% ipython --no-banner

In [1]: import numpy as np

In [2]: np.set_printoptions(precision=3, suppress=True, linewidth=120, sign=" ")

In [3]: E = np.load("mat.npy")

In [4]: E
Out[4]: 
array([[-1.037, 11.555, -0.482],
       [ 1.469,  7.796, -1.735],
       [ 3.794,  4.309, -2.897],
       [ 2.081,  6.878, -2.041],
       [ 1.679,  7.482, -1.839],
       [ 0.603,  9.096, -1.301],
       [ 3.219,  5.172, -2.609],
       [ 4.644,  3.033, -3.322],
       [ 6.083,  0.875, -4.042],
       [ 5.486,  1.77 , -3.743],
       [-1.476, 12.214, -0.262],
       [ 5.508,  1.739, -3.754],
       [ 2.238,  6.643, -2.119],
       [ 3.194,  5.21 , -2.597],
       [ 1.817,  7.274, -1.909],
       [ 4.052,  3.921, -3.026],
       [ 1.95 ,  7.075, -1.975],
       [-0.354, 10.53 , -0.823],
       [ 2.232,  6.653, -2.116],
       [ 2.308,  6.538, -2.154],
       [ 2.35 ,  6.476, -2.175],
       [ 4.125,  3.812, -3.063],
       [ 2.012,  6.982, -2.006],
       [ 3.039,  5.442, -2.519]])

In [5]: def softmax(z):
   ...:     e = np.exp(z - z.max(axis=-1, keepdims=True))
   ...:     return e / e.sum(axis=-1, keepdims=True)
   ...: 

In [6]: np.round(softmax(E[19]), 3) + 0
Out[6]: array([ 0.014,  0.985,  0.   ])

In [7]: softmax(E).sum(axis=1)
Out[7]: 
array([ 1.,  1.,  1.,  1.,  1.,  1.,  1.,  1.,  1.,  1.,  1.,  1.,  1.,  1.,  1.,  1.,  1.,  1.,  1.,  1.,  1.,  1.,
        1.,  1.])

In [8]: scores = E @ E.T / np.sqrt(3)

In [9]: softmax(scores)[19] @ E
Out[9]: array([-1.39 , 12.084, -0.305])

In [10]: K = np.loadtxt("case10.csv", delimiter=",")

In [11]: K
Out[11]: 
array([[-20.944, -13.403,  24.3  ],
       [ -8.309,  -5.139,  10.71 ],
       [ -5.01 ,  -3.006,   7.012],
       [ -4.453,  -2.649,   6.372],
       [ -3.407,  -1.98 ,   5.153],
       [ -3.184,  -1.839,   4.889],
       [ -1.77 ,  -0.948,   3.162],
       [ -0.112,   0.037,   0.779],
       [ -0.011,   0.083,   0.557],
       [ -0.08 ,  -0.076,  -0.055],
       [ -0.778,  -0.667,  -0.115],
       [ -1.011,  -0.869,  -0.159],
       [ -1.151,  -1.005,  -0.276],
       [ -1.156,  -1.012,  -0.287],
       [ -1.172,  -1.031,  -0.327],
       [ -1.17 ,  -1.067,  -0.552],
       [ -1.162,  -1.066,  -0.59 ],
       [ -1.154,  -1.065,  -0.618],
       [ -1.   ,  -1.   ,  -0.999],
       [ -0.075,  -0.467,  -2.426],
       [  2.242,   0.983,  -5.311],
       [  3.046,   1.496,  -6.252],
       [  3.832,   2.   ,  -7.157],
       [  7.848,   4.599, -11.649],
       [  7.885,   4.623, -11.689],
       [  9.466,   5.652, -13.418]])

In [12]: np.allclose(K[:-1].T @ np.linalg.lstsq(K[:-1].T, K[-1])[0], K[-1])
Out[12]: True

In [13]: np.linalg.lstsq(K[:-1].T, K[-1])[2]
Out[13]: np.int32(2)

In [14]: round(np.trace(np.linalg.pinv(K) @ K), 3)
Out[14]: np.float64(2.0)

In [15]: np.unique(K.round(6), axis=0).shape
Out[15]: (26, 3)

In [16]: np.abs(np.diag(np.linalg.qr(K)[1])) > 1e-9
Out[16]: array([ True,  True, False])

In [17]: K @ np.linalg.pinv(K) @ K
Out[17]: 
array([[-20.944, -13.403,  24.3  ],
       [ -8.309,  -5.139,  10.71 ],
       [ -5.01 ,  -3.006,   7.012],
       [ -4.453,  -2.649,   6.372],
       [ -3.407,  -1.98 ,   5.153],
       [ -3.184,  -1.839,   4.889],
       [ -1.77 ,  -0.948,   3.162],
       [ -0.112,   0.037,   0.779],
       [ -0.011,   0.083,   0.557],
       [ -0.08 ,  -0.076,  -0.055],
       [ -0.778,  -0.667,  -0.115],
       [ -1.011,  -0.869,  -0.159],
       [ -1.151,  -1.005,  -0.276],
       [ -1.156,  -1.012,  -0.287],
       [ -1.172,  -1.031,  -0.327],
       [ -1.17 ,  -1.067,  -0.552],
       [ -1.162,  -1.066,  -0.59 ],
       [ -1.154,  -1.065,  -0.618],
       [ -1.   ,  -1.   ,  -0.999],
       [ -0.075,  -0.467,  -2.426],
       [  2.242,   0.983,  -5.311],
       [  3.046,   1.496,  -6.252],
       [  3.832,   2.   ,  -7.157],
       [  7.848,   4.599, -11.649],
       [  7.885,   4.623, -11.689],
       [  9.466,   5.652, -13.418]])

In [18]: Xc = K - K.mean(axis=0)

In [19]: vecs = np.linalg.svd(Xc)[2][:2]

In [20]: Y = Xc - Xc @ vecs.T @ vecs

In [21]: np.round(np.linalg.norm(Y) / np.linalg.norm(Xc), 3)
Out[21]: np.float64(0.0)

In [22]: np.linalg.norm(Y, axis=1).round(6).argmax()
Out[22]: np.int64(0)

In [23]: rk = np.linalg.matrix_rank(K)

In [24]: rk
Out[24]: np.int64(2)

In [25]: N = np.linalg.svd(K)[2][rk:].T

In [26]: np.allclose(K @ N, 0)
Out[26]: True

In [27]: N @ N.T
Out[27]: 
array([[ 0.403, -0.484,  0.081],
       [-0.484,  0.581, -0.097],
       [ 0.081, -0.097,  0.016]])

In [28]: [int(np.linalg.matrix_rank(K[:, :j + 1])) for j in range(3)]
Out[28]: [1, 2, 2]

In [29]: W2 = E[[11, 5]].astype(float)

In [30]: for _ in range(4):
    ...:     z = np.linalg.norm(E[:, None] - W2, axis=-1).argmin(axis=1)
    ...:     W2 = np.array([E[z == j].mean(axis=0) for j in range(2)])
    ...: 

In [31]: z
Out[31]: array([ 1,  1,  0,  1,  1,  1,  0,  0,  0,  0,  1,  0,  1,  0,  1,  0,  1,  1,  1,  1,  1,  0,  1,  0])

In [32]: np.bincount(z)
Out[32]: array([ 10,  14])

In [33]: W2[1] - W2[0]
Out[33]: array([-3.038,  4.557,  1.519])

In [34]: W2
Out[34]: 
array([[ 4.314,  3.528, -3.157],
       [ 1.277,  8.085, -1.638]])

In [35]: cov = np.cov(K, rowvar=False)

In [36]: np.argwhere(np.triu(np.abs(np.corrcoef(K.T)) > 0.8, 1))
Out[36]: 
array([[ 0,  1],
       [ 0,  2],
       [ 1,  2]])

In [37]: cov
Out[37]: 
array([[ 32.424,  19.928, -42.55 ],
       [ 19.928,  12.292, -25.89 ],
       [-42.55 , -25.89 ,  57.415]])

In [38]: np.median(K, axis=0)
Out[38]: array([-1.081, -0.974, -0.281])

In [39]: np.argsort(-K.std(axis=0).round(6), kind="stable")
Out[39]: array([ 2,  0,  1])

In [40]: Y = np.array([[2.9], [-0.2], [-0.8]])

In [41]: W2 = np.array([[0.6, 0.5, 0.7]])

In [42]: A = Y @ W2

In [43]: A
Out[43]: 
array([[ 1.74,  1.45,  2.03],
       [-0.12, -0.1 , -0.14],
       [-0.48, -0.4 , -0.56]])

In [44]: [round(float(x), 3) for x in np.linalg.svd(A, compute_uv=False)[:3]]
Out[44]: [3.162, 0.0, 0.0]

In [45]: np.argsort(-np.linalg.norm(A, axis=0).round(6), kind="stable")[:3]
Out[45]: array([ 2,  0,  1])

In [46]: np.round(np.abs(np.linalg.eigvals(A)).max(), 3)
Out[46]: np.float64(1.08)

In [47]: assert A == A.T
Traceback (most recent call last):
  Cell In[47], line 1
    assert A == A.T
ValueError: The truth value of an array with more than one element is ambiguous. Use a.any() or a.all()


In [48]: np.allclose(A @ A.T, A.T @ A)
Out[48]: False

In [49]: (A - A.T) / 2
Out[49]: 
array([[ 0.   ,  0.785,  1.255],
       [-0.785,  0.   ,  0.13 ],
       [-1.255, -0.13 ,  0.   ]])

In [50]: np.round(np.sort(np.abs(np.linalg.eigvals(A))), 3) + 0
Out[50]: array([ 0.  ,  0.  ,  1.08])

In [51]: np.allclose(A, A.T)
Out[51]: False

In [52]: np.trace(A)
Out[52]: np.float64(1.08)
